$ ipython --no-banner

In [1]: import numpy as np

In [2]: np.set_printoptions(precision=3, suppress=True, linewidth=120)

In [3]: m1 = np.load("out0.npy")

In [4]: print(m1)
[[-6.  1.  0.]
 [ 2.  1.  0.]
 [ 0.  0. -1.]]

In [5]: th = np.radians(120)

In [6]: Rm = np.eye(3)

In [7]: Rm[0, 0] = Rm[1, 1] = np.cos(th)

In [8]: Rm[0, 1], Rm[1, 0] = -np.sin(th), np.sin(th)

In [9]: print(Rm)
[[-0.5   -0.866  0.   ]
 [ 0.866 -0.5    0.   ]
 [ 0.     0.     1.   ]]

In [10]: B = m1 @ Rm.T

In [11]: print(B)
[[ 2.134 -5.696  0.   ]
 [-1.866  1.232  0.   ]
 [ 0.     0.    -1.   ]]

In [12]: print(np.allclose(np.linalg.norm(m1, axis=1), np.linalg.norm(B, axis=1)))
True

In [13]: q, _ = np.linalg.qr(np.array([[0.1, 1.5, -0.2, -0.1],
    ...:     [-1.7, -0.2, -0.4, 0.9],
    ...:     [-1.2, 0.1, -0.5, -0.4],
    ...:     [-1.8, 1.3, 0.7, 0.3]]))

In [14]: K = q[:, :3]

In [15]: print(K)
[[-0.036 -0.818 -0.53 ]
 [ 0.617  0.344 -0.311]
 [ 0.436  0.114 -0.508]
 [ 0.654 -0.446  0.603]]

In [16]: x = np.array([0, 1, 2])

In [17]: target = K @ x

In [18]: print(np.round(np.linalg.solve(K.T @ K, K.T @ target), 3) + 0)
[0. 1. 2.]

In [19]: print(np.round(np.linalg.pinv(K) @ K, 3) + 0)
[[1. 0. 0.]
 [0. 1. 0.]
 [0. 0. 1.]]

In [20]: print(target)
[-1.879 -0.278 -0.903  0.76 ]

In [21]: rng = np.random.default_rng(142)

In [22]: target = target + 0.02 * rng.normal(size=4)

In [23]: print(target)
[-1.885 -0.323 -0.908  0.778]

In [24]: beta, *_ = np.linalg.lstsq(K, target)

In [25]: print(beta.round())
[-0.  1.  2.]

In [26]: print(beta)
[-0.018  0.981  2.03 ]

In [27]: Uu, s = np.linalg.svd(K)
---------------------------------------------------------------------------
ValueError                                Traceback (most recent call last)
Cell In[27], line 1
----> 1 Uu, s = np.linalg.svd(K)

ValueError: too many values to unpack (expected 2)

In [28]: Uu, s, VT = np.linalg.svd(K, full_matrices=False)

In [29]: print(Uu.shape, s.shape, VT.shape)
(4, 3) (3,) (3, 3)

In [30]: print(np.round(Uu.T @ K @ VT.T, 3) + 0)
[[1. 0. 0.]
 [0. 1. 0.]
 [0. 0. 1.]]

In [31]: print(np.round(Uu.T @ Uu, 3) + 0)
[[1. 0. 0.]
 [0. 1. 0.]
 [0. 0. 1.]]

In [32]: print(np.round(VT @ VT.T, 3) + 0)
[[1. 0. 0.]
 [0. 1. 0.]
 [0. 0. 1.]]

In [33]: print(np.cumsum(s ** 2) / np.sum(s ** 2))
[0.333 0.667 1.   ]

In [34]: B = np.array([[2, 5, 1, -3], [-1, 5, 1, -3], [-4, -1, 2, 3], [-5, 0, 2, -3]])

In [35]: W0 = B + B.T

In [36]: print(W0)
[[ 4  4 -3 -8]
 [ 4 10  0 -3]
 [-3  0  4  5]
 [-8 -3  5 -6]]

In [37]: print(np.linalg.eigvals(W0))
[-11.098  15.381   0.359   7.358]

In [38]: print(np.kron(np.eye(2, dtype=int), W0))
[[ 4  4 -3 -8  0  0  0  0]
 [ 4 10  0 -3  0  0  0  0]
 [-3  0  4  5  0  0  0  0]
 [-8 -3  5 -6  0  0  0  0]
 [ 0  0  0  0  4  4 -3 -8]
 [ 0  0  0  0  4 10  0 -3]
 [ 0  0  0  0 -3  0  4  5]
 [ 0  0  0  0 -8 -3  5 -6]]

In [39]: print(np.poly(W0))
[   1.  -12. -135. 1306. -451.]

In [40]: print(round(float(np.linalg.det(2 * W0)), 3), round(np.linalg.det(W0), 3))
-7216.0 -451.0

In [41]: th = np.radians(72)

In [42]: Rm = np.eye(4)

In [43]: Rm[1, 1] = Rm[3, 3] = np.cos(th)

In [44]: Rm[1, 3], Rm[3, 1] = -np.sin(th), np.sin(th)

In [45]: print(Rm)
[[ 1.     0.     0.     0.   ]
 [ 0.     0.309  0.    -0.951]
 [ 0.     0.     1.     0.   ]
 [ 0.     0.951  0.     0.309]]

In [46]: B = W0 @ Rm.T

In [47]: print(np.linalg.svd(W0, compute_uv=False), np.linalg.svd(B, compute_uv=False))
[15.381 11.098  7.358  0.359] [15.381 11.098  7.358  0.359]

In [48]: print(np.allclose(np.linalg.norm(W0, axis=1), np.linalg.norm(B, axis=1)))
True
